% ipython --no-banner

In [1]: import numpy as np

In [2]: np.set_printoptions(precision=2, suppress=True, linewidth=140)

In [3]: rnd = lambda a: np.round(a, 2) + 0

In [4]: E = np.loadtxt("run18.csv", delimiter=",")

In [5]: E
Out[5]: 
array([[-1.,  1.,  0.,  1.],
       [-4., -2., -3., -2.],
       [10., 12., 11., 12.]])

In [6]: left, sv, Vh = np.linalg.svd(E)

In [7]: np.argmax(sv[:-1] / (sv[1:] + 1e-6)) + 1
Out[7]: np.int64(2)

In [8]: other = left[:, :2] @ np.diag(sv[:2]) @ Vh[:2]

In [9]: rnd(other)
Out[9]: 
array([[-1.,  1.,  0.,  1.],
       [-4., -2., -3., -2.],
       [10., 12., 11., 12.]])

In [10]: np.linalg.matrix_rank(E, rtol=0.05)
Out[10]: np.int64(2)

In [11]: rnd(np.abs(E - other).max())
Out[11]: np.float64(0.0)

In [12]: rnd(np.linalg.norm(E - other) / np.linalg.norm(E))
Out[12]: np.float64(0.0)

In [13]: other = np.array([[-2, 3], [2, 0], [0, 3], [3, -2]])

In [14]: np.einsum("ik,kj->ji", E, other)
Out[14]: 
array([[  7.,  -2.,  40.],
       [ -5., -17.,  39.]])

In [15]: E @ other
Out[15]: 
array([[  7.,  -5.],
       [ -2., -17.],
       [ 40.,  39.]])

In [16]: other.T @ E.T
Out[16]: 
array([[  7.,  -2.,  40.],
       [ -5., -17.,  39.]])

In [17]: other @ E
---------------------------------------------------------------------------
ValueError                                Traceback (most recent call last)
Cell In[17], line 1
----> 1 other @ E

ValueError: matmul: Input operand 1 has a mismatch in its core dimension 0, with gufunc signature (n?,k),(k,m?)->(n?,m?) (size 3 is different from 2)

In [18]: np.linalg.matrix_rank(E @ other)
Out[18]: np.int64(2)

In [19]: np.einsum("ij->j", E)
Out[19]: array([ 5., 11.,  8., 11.])
